>>> import numpy as np
>>> np.set_printoptions(suppress=True, linewidth=140)
>>> K = np.load("data.npy")
>>> K
array([[ 0.74,  1.37,  0.56, -0.75, -2.06, -0.13, -0.87,  0.2 ,  0.41,  1.26,  0.19],
       [ 0.52,  0.33, -1.4 ,  0.66, -1.08, -0.97, -0.33, -0.28, -1.37, -0.18,  0.41],
       [-0.21,  0.23,  0.04, -0.06,  0.76, -0.27, -1.73,  0.4 , -0.51, -0.87, -0.25],
       [-0.65, -0.89,  0.72,  0.09,  0.3 ,  0.25,  0.25, -1.12, -0.09, -0.62,  0.56],
       [-0.13,  0.51, -2.76, -0.38,  1.49,  0.07, -2.63, -0.05, -0.21, -0.49, -1.98]])
>>> Y = K / np.linalg.norm(K, axis=1, keepdims=True)
>>> C2 = Y @ Y.T
>>> np.argwhere(np.triu(np.abs(C2) > 0.95, 1))
array([], shape=(0, 2), dtype=int64)
>>> print(C2[4].round(2))
[-0.17  0.2   0.65 -0.36  1.  ]
>>> (np.abs(C2) > 0.9).astype(int)
array([[1, 0, 0, 0, 0],
       [0, 1, 0, 0, 0],
       [0, 0, 1, 0, 0],
       [0, 0, 0, 1, 0],
       [0, 0, 0, 0, 1]])
>>> r0 = np.array([2, 3, 3])
>>> np.round(np.polyval(r0, K[2]), 2)
array([2.46, 3.8 , 3.12, 2.83, 6.44, 2.34, 3.8 , 4.52, 1.99, 1.9 , 2.38])
>>> t = np.radians(45)
>>> Rm = np.eye(11)
>>> Rm[7, 7] = Rm[1, 1] = np.cos(t)
>>> Rm[7, 1], Rm[1, 7] = -np.sin(t), np.sin(t)
>>> Rm.round(2)
array([[ 1.  ,  0.  ,  0.  ,  0.  ,  0.  ,  0.  ,  0.  ,  0.  ,  0.  ,  0.  ,  0.  ],
       [ 0.  ,  0.71,  0.  ,  0.  ,  0.  ,  0.  ,  0.  ,  0.71,  0.  ,  0.  ,  0.  ],
       [ 0.  ,  0.  ,  1.  ,  0.  ,  0.  ,  0.  ,  0.  ,  0.  ,  0.  ,  0.  ,  0.  ],
       [ 0.  ,  0.  ,  0.  ,  1.  ,  0.  ,  0.  ,  0.  ,  0.  ,  0.  ,  0.  ,  0.  ],
       [ 0.  ,  0.  ,  0.  ,  0.  ,  1.  ,  0.  ,  0.  ,  0.  ,  0.  ,  0.  ,  0.  ],
       [ 0.  ,  0.  ,  0.  ,  0.  ,  0.  ,  1.  ,  0.  ,  0.  ,  0.  ,  0.  ,  0.  ],
       [ 0.  ,  0.  ,  0.  ,  0.  ,  0.  ,  0.  ,  1.  ,  0.  ,  0.  ,  0.  ,  0.  ],
       [ 0.  , -0.71,  0.  ,  0.  ,  0.  ,  0.  ,  0.  ,  0.71,  0.  ,  0.  ,  0.  ],
       [ 0.  ,  0.  ,  0.  ,  0.  ,  0.  ,  0.  ,  0.  ,  0.  ,  1.  ,  0.  ,  0.  ],
       [ 0.  ,  0.  ,  0.  ,  0.  ,  0.  ,  0.  ,  0.  ,  0.  ,  0.  ,  1.  ,  0.  ],
       [ 0.  ,  0.  ,  0.  ,  0.  ,  0.  ,  0.  ,  0.  ,  0.  ,  0.  ,  0.  ,  1.  ]])
>>> Y = K @ Rm.T
>>> Y.round(2)
array([[ 0.74,  1.11,  0.56, -0.75, -2.06, -0.13, -0.87, -0.83,  0.41,  1.26,  0.19],
       [ 0.52,  0.04, -1.4 ,  0.66, -1.08, -0.97, -0.33, -0.43, -1.37, -0.18,  0.41],
       [-0.21,  0.45,  0.04, -0.06,  0.76, -0.27, -1.73,  0.12, -0.51, -0.87, -0.25],
       [-0.65, -1.42,  0.72,  0.09,  0.3 ,  0.25,  0.25, -0.16, -0.09, -0.62,  0.56],
       [-0.13,  0.33, -2.76, -0.38,  1.49,  0.07, -2.63, -0.4 , -0.21, -0.49, -1.98]])
>>> np.round(np.abs(Y - K).max(axis=0), 2)
array([0.  , 0.53, 0.  , 0.  , 0.  , 0.  , 0.  , 1.03, 0.  , 0.  , 0.  ])
>>> print(np.allclose(np.linalg.norm(K, axis=1), np.linalg.norm(Y, axis=1)))
True
